$ ipython --no-banner

In [1]: import numpy as np

In [2]: import numpy.linalg as la

In [3]: np.set_printoptions(suppress=True, linewidth=100)

In [4]: m1 = np.load("w.npy")

In [5]: print(m1)
[[ 1 -2 -2 -1  0]
 [ 2 -1 -2 -1 -1]
 [ 0 -1  2 -2  2]
 [-1  0 -2 -1 -2]
 [ 2 -4 -2 -2  1]
 [ 2 -1 -2 -1 -1]
 [-1  0 -2 -1 -2]
 [ 0 -2 -2 -2 -1]
 [ 2 -2  0  0  2]
 [ 0 -3  0 -4  1]
 [ 3 -4 -2 -4  1]
 [ 0 -1  2 -2  2]
 [-1 -1  0 -3  0]
 [ 2 -4 -2 -2  1]
 [ 0 -3  0 -4  1]
 [ 2 -1 -2 -1 -1]
 [ 0  0  0  0  0]
 [ 2 -1 -2 -1 -1]
 [ 2 -2  0  0  2]]

In [6]: out = np.c_[m1[:, :3] @ np.array([[-1, -1, -1], [3, 1, -1], [0, -3, -1]]), np.array([7, 0, 8, 8, 0, 1, 0, 3, 9, 4, 0, 6, 1, 2, 9, 9, 5, 0, 7])]

In [7]: print(out)
[[ -7   3   3   7]
 [ -5   3   1   0]
 [ -3  -7  -1   8]
 [  1   7   3   8]
 [-14   0   4   0]
 [ -5   3   1   1]
 [  1   7   3   0]
 [ -6   4   4   3]
 [ -8  -4   0   9]
 [ -9  -3   3   4]
 [-15  -1   3   0]
 [ -3  -7  -1   6]
 [ -2   0   2   1]
 [-14   0   4   2]
 [ -9  -3   3   9]
 [ -5   3   1   9]
 [  0   0   0   5]
 [ -5   3   1   0]
 [ -8  -4   0   7]]

In [8]: print(la.matrix_rank(out))
4

In [9]: print(np.round(la.norm(la.qr(m1)[0].T @ out, axis=0) ** 2 / ((out ** 2).sum(axis=0) + 1e-12), 2))
[1.   1.   1.   0.37]

In [10]: lab = out[:, 2] > np.median(out[:, 2])

In [11]: u = out[lab].mean(axis=0) - out[~lab].mean(axis=0)

In [12]: print(u.round(2))
[-3.6   2.56  2.93 -0.93]

In [13]: print(lab.astype(int))
[1 0 0 1 1 0 1 1 0 1 1 0 0 1 1 0 0 0 0]

In [14]: print(((out - out.mean(axis=0)) @ u > 0).astype(int))
[1 1 0 0 1 1 0 1 0 1 1 0 0 1 1 0 0 1 0]

In [15]: hat = m1 @ la.solve(m1.T @ m1, m1.T)

In [16]: print(np.round(np.trace(hat), 2))
5.0

In [17]: J = np.loadtxt("case9.csv", delimiter=",")

In [18]: print(J)
[[0. 0. 1. 0. 0. 0. 0. 0. 0. 0. 0. 0. 0. 0.]
 [1. 0. 0. 0. 0. 0. 0. 0. 0. 0. 0. 0. 0. 0.]
 [0. 0. 0. 0. 0. 0. 0. 0. 1. 0. 0. 0. 0. 0.]
 [0. 0. 0. 0. 0. 0. 0. 0. 0. 1. 0. 0. 0. 0.]
 [0. 0. 0. 0. 0. 1. 0. 0. 0. 0. 0. 0. 0. 0.]
 [0. 0. 0. 0. 0. 0. 0. 0. 0. 0. 0. 1. 0. 0.]
 [0. 1. 0. 0. 0. 0. 0. 0. 0. 0. 0. 0. 0. 0.]
 [0. 0. 0. 0. 0. 0. 0. 1. 0. 0. 0. 0. 0. 0.]
 [0. 0. 0. 0. 0. 0. 0. 0. 0. 0. 0. 0. 1. 0.]
 [0. 0. 0. 0. 0. 0. 1. 0. 0. 0. 0. 0. 0. 0.]
 [0. 0. 0. 0. 0. 0. 0. 0. 0. 0. 0. 0. 0. 1.]
 [0. 0. 0. 1. 0. 0. 0. 0. 0. 0. 0. 0. 0. 0.]
 [0. 0. 0. 0. 0. 0. 0. 0. 0. 0. 1. 0. 0. 0.]
 [0. 0. 0. 0. 1. 0. 0. 0. 0. 0. 0. 0. 0. 0.]]

In [19]: u = np.array([1, -2, 2, -3, 0, 0, -2, -3, -1, -1, 0, 1, -3, 0])

In [20]: out = J + np.outer(u, np.eye(14)[6])

In [21]: print(la.matrix_rank(out - J))
1

In [22]: print(round(la.det(out) / la.det(J), 2), round(1 + la.solve(J, u)[6], 2))
0.0 0.0
